$ ipython --no-banner

In [1]: import numpy as np

In [2]: from numpy import linalg as LA

In [3]: np.set_printoptions(precision=3, suppress=True, linewidth=120, legacy="1.25")

In [4]: tidy = lambda a: np.round(a, 3) + 0

In [5]: m1 = np.load("mat.npy")

In [6]: print(tidy(m1))
[[ 0.857  0.102 -0.388  0.184 -0.266]
 [ 0.102  0.927  0.277 -0.131  0.19 ]
 [-0.388  0.277 -0.054  0.499 -0.721]
 [ 0.184 -0.131  0.499  0.764  0.342]
 [-0.266  0.19  -0.721  0.342  0.507]]

In [7]: # equal to its transpose

In [8]: x0 = np.array([3, -1, -3, -4, 1])

In [9]: print(tidy(LA.det(m1)))
-1.0

In [10]: print(tidy(m1.T @ (m1 @ x0)))
[ 3. -1. -3. -4.  1.]

In [11]: print(tidy(LA.norm(x0)), tidy(LA.norm(m1 @ x0)))
6.0 6.0

In [12]: P = np.triu(np.array([[1, 1, 0, 2, 0],
    ...:     [0, 0, 1, 3, 3],
    ...:     [2, 0, 2, 3, 1],
    ...:     [3, 3, 1, 2, 2],
    ...:     [1, 1, 1, 2, 0]]), 1) + np.eye(5)

In [13]: out = P @ m1 @ LA.inv(P)

In [14]: print(tidy(np.poly(out)))
[ 1. -3.  2.  2. -3.  1.]

In [15]: print(LA.matrix_rank(out))
5

In [16]: print(tidy(LA.det(out)))
-1.0

In [17]: print(np.trace(out), np.trace(m1))
3.0 3.0

In [18]: def softmax(z):
    ...:     e = np.exp(z - z.max(axis=-1, keepdims=True))
    ...:     return e / e.sum(axis=-1, keepdims=True)
    ...: 

In [19]: print(tidy(softmax(m1[3])))
[0.165 0.12  0.226 0.295 0.193]

In [20]: print(tidy(softmax(m1).sum(axis=1)))
[1. 1. 1. 1. 1.]

In [21]: S = m1 @ m1.T / np.sqrt(5)

In [22]: print(tidy(softmax(S + np.triu(np.full(S.shape, -np.inf), 1))))
[[1.    0.    0.    0.    0.   ]
 [0.39  0.61  0.    0.    0.   ]
 [0.281 0.281 0.439 0.    0.   ]
 [0.219 0.219 0.219 0.343 0.   ]
 [0.18  0.18  0.18  0.18  0.281]]

In [23]: evals, V = LA.eig(m1)

In [24]: print(tidy(np.sort(LA.eigvals(m1.T))))
[-1.  1.  1.  1.  1.]

In [25]: print(tidy(np.sort(LA.eigvals(m1 @ m1))))
[1. 1. 1. 1. 1.]

In [26]: evals, V = LA.eigh(m1)

In [27]: print(tidy(evals))
[-1.  1.  1.  1.  1.]

In [28]: print(tidy(LA.eigvalsh(m1 @ m1)))
[1. 1. 1. 1. 1.]

In [29]: print(tidy(V.T @ V))
[[1. 0. 0. 0. 0.]
 [0. 1. 0. 0. 0.]
 [0. 0. 1. 0. 0.]
 [0. 0. 0. 1. 0.]
 [0. 0. 0. 0. 1.]]

In [30]: print(tidy(V @ np.diag(evals) @ V.T))
[[ 0.857  0.102 -0.388  0.184 -0.266]
 [ 0.102  0.927  0.277 -0.131  0.19 ]
 [-0.388  0.277 -0.054  0.499 -0.721]
 [ 0.184 -0.131  0.499  0.764  0.342]
 [-0.266  0.19  -0.721  0.342  0.507]]

In [31]: print(tidy(V.T @ m1 @ V))
[[-1.  0.  0.  0.  0.]
 [ 0.  1.  0.  0.  0.]
 [ 0.  0.  1.  0.  0.]
 [ 0.  0.  0.  1.  0.]
 [ 0.  0.  0.  0.  1.]]

In [32]: print((evals > 1e-8).sum(), (evals < -1e-8).sum())
4 1

In [33]: print(np.unique(evals.round(6) + 0, return_counts=True)[1])
[1 4]

In [34]: W0 = np.load("layer15.npy")

In [35]: print(W0)
[[ 1 -2  4 -8]
 [ 1 -1  1 -1]
 [ 1  0  0  0]
 [ 1  1  1  1]
 [ 1  2  4  8]
 [ 1  3  9 27]]

In [36]: x0 = np.array([5, 4, 2, 1])

In [37]: target = W0 @ x0

In [38]: print(tidy(LA.solve(W0.T @ W0, W0.T @ target)))
[5. 4. 2. 1.]

In [39]: print(tidy(LA.pinv(W0) @ W0))
[[1. 0. 0. 0.]
 [0. 1. 0. 0.]
 [0. 0. 1. 0.]
 [0. 0. 0. 1.]]

In [40]: print(tidy(LA.lstsq(W0, target)[0]))
[5. 4. 2. 1.]

In [41]: rng = np.random.default_rng(594214)

In [42]: target = target + 0.1 * rng.normal(size=6)

In [43]: print(tidy(target))
[-3.078  2.063  5.088 12.134 28.991 61.988]

In [44]: c, *_ = LA.lstsq(W0, target)

In [45]: print(c.round())
[5. 4. 2. 1.]

In [46]: print(tidy(LA.norm(target - W0 @ c)))
0.067

In [47]: x0 = np.array([-5, 1, 8, -1])

In [48]: target = W0 @ x0

In [49]: c, lr = np.zeros(4), 1 / LA.norm(W0, 2) ** 2

In [50]: for i in range(200):
    ...:     c -= lr * W0.T @ (W0 @ c - target)
    ...:     if i % 50 == 0: print(i, round(LA.norm(W0 @ c - target), 3))
    ...: 
0 41.557
50 9.314
100 7.88
150 7.122

In [51]: print(tidy(c))
[-0.673 -0.668  6.684 -0.54 ]

In [52]: print(tidy(LA.cond(W0)))
23.637

In [53]: print(tidy(LA.norm(W0[1] - W0[5])))
29.394

In [54]: print(tidy(LA.norm(W0, 2)))
30.78

In [55]: print(tidy(LA.norm(W0, axis=1)))
[ 9.22   2.     1.     2.     9.22  28.636]

In [56]: print(tidy(LA.norm(W0, axis=0)))
[ 2.449  4.359 10.724 29.309]

In [57]: theta = np.deg2rad(60)

In [58]: F = np.eye(9)

In [59]: F[np.ix_([5, 0], [5, 0])] = [[np.cos(theta), -np.sin(theta)], [np.sin(theta), np.cos(theta)]]

In [60]: print(tidy(F))
[[ 0.5    0.     0.     0.     0.     0.866  0.     0.     0.   ]
 [ 0.     1.     0.     0.     0.     0.     0.     0.     0.   ]
 [ 0.     0.     1.     0.     0.     0.     0.     0.     0.   ]
 [ 0.     0.     0.     1.     0.     0.     0.     0.     0.   ]
 [ 0.     0.     0.     0.     1.     0.     0.     0.     0.   ]
 [-0.866  0.     0.     0.     0.     0.5    0.     0.     0.   ]
 [ 0.     0.     0.     0.     0.     0.     1.     0.     0.   ]
 [ 0.     0.     0.     0.     0.     0.     0.     1.     0.   ]
 [ 0.     0.     0.     0.     0.     0.     0.     0.     1.   ]]

In [61]: x0 = np.array([-1, -1, 2, 1, 0, -2, -2, -2, -2])

In [62]: print(tidy(np.sort(np.abs(np.degrees(np.angle(LA.eigvals(F)))))))
[ 0.  0.  0.  0.  0.  0.  0. 60. 60.]

In [63]: print(9 - LA.matrix_rank(F - np.eye(9), tol=1e-8))
7

In [64]: print(tidy(F.T @ (F @ x0)))
[-1. -1.  2.  1.  0. -2. -2. -2. -2.]
